$ ipython --no-banner

In [1]: import numpy as np

In [2]: np.set_printoptions(precision=1, suppress=True, linewidth=160, sign=" ")

In [3]: F = np.load("w.npy")

In [4]: F
Out[4]: 
array([[  0,   1,  -2,   8, -15,   6,  -2,  13, -14,   0, -16],
       [ -1,   0,  -3,   2,  -8, -11, -14,  -9,   1,  -8,   2],
       [  2,   3,   0,  -8,  -2,  -2,   9,  -5,  -9,  -4,  10],
       [ -8,  -2,   8,   0,  -6, -10,  11,  13,  -2,  12,   1],
       [ 15,   8,   2,   6,   0,  10,   7,  -9,  -2,   0,  -9],
       [ -6,  11,   2,  10, -10,   0,   3,  -6,  -2,  -2,   2],
       [  2,  14,  -9, -11,  -7,  -3,   0,  -9,  -6,  -4,   1],
       [-13,   9,   5, -13,   9,   6,   9,   0,   4,   1,  13],
       [ 14,  -1,   9,   2,   2,   2,   6,  -4,   0,   1,   6],
       [  0,   8,   4, -12,   0,   2,   4,  -1,  -1,   0, -14],
       [ 16,  -2, -10,  -1,   9,  -2,  -1, -13,  -6,  14,   0]])

In [5]: x = np.array([-1, -2, 0, 1, 1, 2, -3, 3, -3, 1, -2])

In [6]: np.round(np.linalg.eigvals(F).real, 1) + 0
Out[6]: array([ 0.,  0.,  0.,  0.,  0.,  0.,  0.,  0.,  0.,  0.,  0.])

In [7]: x @ F @ x
Out[7]: np.int64(0)

In [8]: np.round(np.linalg.svd(F, compute_uv=False), 1) + 0
Out[8]: array([ 39.5,  39.5,  32. ,  32. ,  23.1,  23.1,  15.2,  15.2,   5.4,   5.4,   0. ])

In [9]: round(float(np.linalg.det(F)), 1)
Out[9]: -0.0

In [10]: q = np.linalg.solve(np.eye(11) - F, np.eye(11) + F)

In [11]: round(np.linalg.det(q), 1)
Out[11]: np.float64(1.0)

In [12]: np.round(q @ q.T, 1) + 0
Out[12]: 
array([[ 1.,  0.,  0.,  0.,  0.,  0.,  0.,  0.,  0.,  0.,  0.],
       [ 0.,  1.,  0.,  0.,  0.,  0.,  0.,  0.,  0.,  0.,  0.],
       [ 0.,  0.,  1.,  0.,  0.,  0.,  0.,  0.,  0.,  0.,  0.],
       [ 0.,  0.,  0.,  1.,  0.,  0.,  0.,  0.,  0.,  0.,  0.],
       [ 0.,  0.,  0.,  0.,  1.,  0.,  0.,  0.,  0.,  0.,  0.],
       [ 0.,  0.,  0.,  0.,  0.,  1.,  0.,  0.,  0.,  0.,  0.],
       [ 0.,  0.,  0.,  0.,  0.,  0.,  1.,  0.,  0.,  0.,  0.],
       [ 0.,  0.,  0.,  0.,  0.,  0.,  0.,  1.,  0.,  0.,  0.],
       [ 0.,  0.,  0.,  0.,  0.,  0.,  0.,  0.,  1.,  0.,  0.],
       [ 0.,  0.,  0.,  0.,  0.,  0.,  0.,  0.,  0.,  1.,  0.],
       [ 0.,  0.,  0.,  0.,  0.,  0.,  0.,  0.,  0.,  0.,  1.]])

In [13]: r = np.linalg.matrix_rank(F)

In [14]: r
Out[14]: np.int64(10)

In [15]: N = np.linalg.svd(F)[2][r:].T

In [16]: [int(np.linalg.matrix_rank(F[:, :j + 1])) for j in range(11)]
Out[16]: [1, 2, 3, 4, 5, 6, 7, 8, 9, 10, 10]

In [17]: rng = np.random.default_rng(48648)

In [18]: other = F + rng.integers(-2, 3, (11, 10)) @ rng.integers(-2, 3, (10, 11))

In [19]: other
Out[19]: 
array([[  4,  -1,  -3,  13, -12,   4,  -4,  15, -25,  -4, -26],
       [ -4,   0,   5,   0,  -9, -17, -18, -12,  -5, -11,   4],
       [ 13,   9,   8,  -9,  -1,  -5,  11,   3, -17, -19,   7],
       [ -9,   1,   6,  -3,  -9,  -8,  10,  16,  -8,  13,   0],
       [ 19,   3,   5,   8,  -5,  13,   4,   1,  -8,  -6, -11],
       [ -1,  14,   7,   7,  -9,   1,  10,  -5,  -2,  -5,   0],
       [  3,  15, -12,  -8,  -6,   4,  -4,  -5,  -2,   4,   9],
       [-14,   4,   2,  -4,   6,  12,  15,  -2,  12,  11,  17],
       [ 20,  -1,  16,  -2,   1,   5,   4,   4,  -7,   2,   5],
       [ -1,  10,   2,  -6,   4,   0,  -3,   3, -16,  -9, -23],
       [ 22,  -6, -11,   7,  16,  -2,  -6, -11,   4,   9,   5]])

In [20]: np.linalg.matrix_rank(other - F, tol=1e-8)
Out[20]: np.int64(10)

In [21]: np.abs(other - F).sum(axis=1)
Out[21]: array([ 46,  38,  66,  26,  49,  31,  44,  57,  40,  61,  53])

In [22]: np.round(np.linalg.svd(other - F, compute_uv=False), 1) + 0
Out[22]: array([ 40.1,  21.8,  20.8,  18.4,  14.1,  10.9,   8.1,   6.9,   2.9,   0.8,   0. ])

In [23]: q, V = np.linalg.qr(other[:, :5])[0], np.linalg.qr(other[:, 5:])[0]

In [24]: s = np.linalg.svd(q.T @ V, compute_uv=False)

In [25]: np.degrees(np.arccos(s.clip(0, 1)))
Out[25]: array([  9.5,  30.3,  45.1,  60.6,  84.7])

In [26]: X = np.load("out2.npy")

In [27]: X
Out[27]: 
array([[ 0,  0,  0, -2, -5,  0, -2,  0, -9],
       [ 0,  2,  8,  0,  0,  3, -1,  0,  0],
       [ 0,  0,  0,  0,  0,  0,  0,  4, -3],
       [ 3,  0,  0,  2,  0,  0,  0,  0, -9],
       [ 0,  0,  0,  0,  5,  0,  0, -8,  0],
       [-5, -2,  0,  0,  7,  4,  0,  0,  0],
       [ 0,  0,  0,  0,  2,  3,  0,  1,  0],
       [ 0,  0,  0,  0,  0,  0, -5,  0,  6],
       [ 0,  1,  0,  0, -5,  0,  0,  0,  0],
       [-3,  0,  0,  0,  0,  0,  8,  0,  0],
       [ 0, -1,  5, -2,  0,  0,  0,  0,  5]])

In [28]: other = X + rng.integers(-2, 3, (11, 7)) @ rng.integers(-2, 3, (7, 9))

In [29]: other
Out[29]: 
array([[ -1,  -1,  -4,  -1,   1,   0,   2,   1,  -9],
       [  5,  12,   1,   1,   0,   4,  -9,  -8,  -6],
       [  3,   0, -10,   1,   5,   0,   1,   2,  -4],
       [  2,  -7,  -7,   5,  12,   5,   3,  -1,  -7],
       [  3,  14,  -7,   5,   2,  -3, -12, -16,  -3],
       [-10, -14,   8,  -8,   9,  13,   5,   9,   1],
       [  5,  -2,  -3,   0,  -1,   3,  -4,  -3,   1],
       [ -3,  -6,   7,  -6,  -4,   6,  -5,   6,   6],
       [  3,   1,  -9,   5,  -1,  -7,   6,  -2,   2],
       [ -8,  -6,   8,  -4,   2,   5,  13,   6,   0],
       [ -1,  -5,   0,   7,   9,  -1,   2,  -4,  10]])

In [30]: np.round(np.linalg.svd(other - X, compute_uv=False), 1) + 0
Out[30]: array([ 41.1,  28. ,  13.9,   9.6,   8.9,   3.7,   1. ,   0. ,   0. ])

In [31]: np.abs(other - X).sum(axis=1)
Out[31]: array([ 18,  46,  23,  41,  58,  59,  22,  38,  38,  41,  40])

In [32]: f, r1 = X[10], X[5]

In [33]: f @ f
Out[33]: np.int64(55)

In [34]: pr = (f @ r1) / (f @ f) * f

In [35]: np.round((r1 - pr) @ f, 1)
Out[35]: np.float64(-0.0)

In [36]: round(float(np.linalg.norm(f + r1) ** 2 + np.linalg.norm(f - r1) ** 2), 1)
Out[36]: 298.0

In [37]: np.outer(f, r1)
Out[37]: 
array([[  0,   0,   0,   0,   0,   0,   0,   0,   0],
       [  5,   2,   0,   0,  -7,  -4,   0,   0,   0],
       [-25, -10,   0,   0,  35,  20,   0,   0,   0],
       [ 10,   4,   0,   0, -14,  -8,   0,   0,   0],
       [  0,   0,   0,   0,   0,   0,   0,   0,   0],
       [  0,   0,   0,   0,   0,   0,   0,   0,   0],
       [  0,   0,   0,   0,   0,   0,   0,   0,   0],
       [  0,   0,   0,   0,   0,   0,   0,   0,   0],
       [-25, -10,   0,   0,  35,  20,   0,   0,   0]])
